>>> import numpy as np
>>> np.set_printoptions(suppress=True, linewidth=200)
>>> m1 = np.loadtxt("dump.csv", delimiter=",")
>>> print(m1.round(3))
[[ 0.809 -0.588  0.     0.   ]
 [ 0.588  0.809  0.     0.   ]
 [ 0.     0.     1.     0.   ]
 [ 0.     0.     0.     1.   ]]
>>> # orthonormal columns
>>> out = np.array([[2, 1, 2], [0, 5, 2]])
>>> C = np.kron(out, m1)
>>> print(C.shape)
(8, 12)
>>> print(np.round(m1 @ m1.T, 3) + 0)
[[1. 0. 0. 0.]
 [0. 1. 0. 0.]
 [0. 0. 1. 0.]
 [0. 0. 0. 1.]]
>>> print(m1[:, 0] @ m1[:, 2])
0.0
>>> u = np.array([2, 1, 1])
>>> print(np.round(np.array([np.convolve(row, u, "same") for row in m1]), 3))
[[-0.367  0.221 -0.588  0.   ]
 [ 2.206  1.397  0.809  0.   ]
 [ 0.     2.     1.     1.   ]
 [ 0.     0.     2.     1.   ]]
>>> print(np.cross(m1[2, :3], m1[3, :3]))
[0. 0. 0.]
>>> C2 = m1.T @ m1
>>> print(np.round(np.linalg.svd(m1, compute_uv=False) ** 2, 3))
[1. 1. 1. 1.]
>>> print(np.diag(C2))
[1. 1. 1. 1.]
>>> print(np.allclose(C2, C2.T))
True
>>> print(np.trace(C2), (m1 ** 2).sum())
4.0 4.0
>>> print((m1 @ m1.T).shape)
(4, 4)
>>> print(np.linalg.matrix_rank(C2))
4
>>> M = np.loadtxt("layer14.csv", delimiter=",")
>>> print(M.round(3))
[[-0.611  0.451  0.241 -0.542 -0.129  0.234]
 [-0.047 -0.262 -0.784 -0.548 -0.052 -0.104]
 [-0.329  0.094 -0.194  0.397 -0.757 -0.339]
 [ 0.611  0.732 -0.201 -0.105 -0.195  0.038]
 [ 0.188 -0.321  0.03  -0.009 -0.488  0.789]
 [-0.329  0.281 -0.498  0.488  0.364  0.442]]
>>> print(np.round(np.linalg.pinv(M), 3))
[[-0.611 -0.047 -0.329  0.611  0.188 -0.329]
 [ 0.451 -0.262  0.094  0.732 -0.321  0.281]
 [ 0.241 -0.784 -0.194 -0.201  0.03  -0.498]
 [-0.542 -0.548  0.397 -0.105 -0.009  0.488]
 [-0.129 -0.052 -0.757 -0.195 -0.488  0.364]
 [ 0.234 -0.104 -0.339  0.038  0.789  0.442]]
>>> print(np.round(np.linalg.svd(M, compute_uv=False), 3))
[1. 1. 1. 1. 1. 1.]
>>> print(np.round(M.ravel(order="F"), 3))
[-0.611 -0.047 -0.329  0.611  0.188 -0.329  0.451 -0.262  0.094  0.732 -0.321  0.281  0.241 -0.784 -0.194 -0.201  0.03  -0.498 -0.542 -0.548  0.397 -0.105 -0.009  0.488 -0.129 -0.052 -0.757 -0.195
 -0.488  0.364  0.234 -0.104 -0.339  0.038  0.789  0.442]
>>> print(np.round(M.reshape(2, -1), 3))
[[-0.611  0.451  0.241 -0.542 -0.129  0.234 -0.047 -0.262 -0.784 -0.548 -0.052 -0.104 -0.329  0.094 -0.194  0.397 -0.757 -0.339]
 [ 0.611  0.732 -0.201 -0.105 -0.195  0.038  0.188 -0.321  0.03  -0.009 -0.488  0.789 -0.329  0.281 -0.498  0.488  0.364  0.442]]
>>> blk = M.reshape(6, 2, -1)
>>> print(blk.shape)
(6, 2, 3)
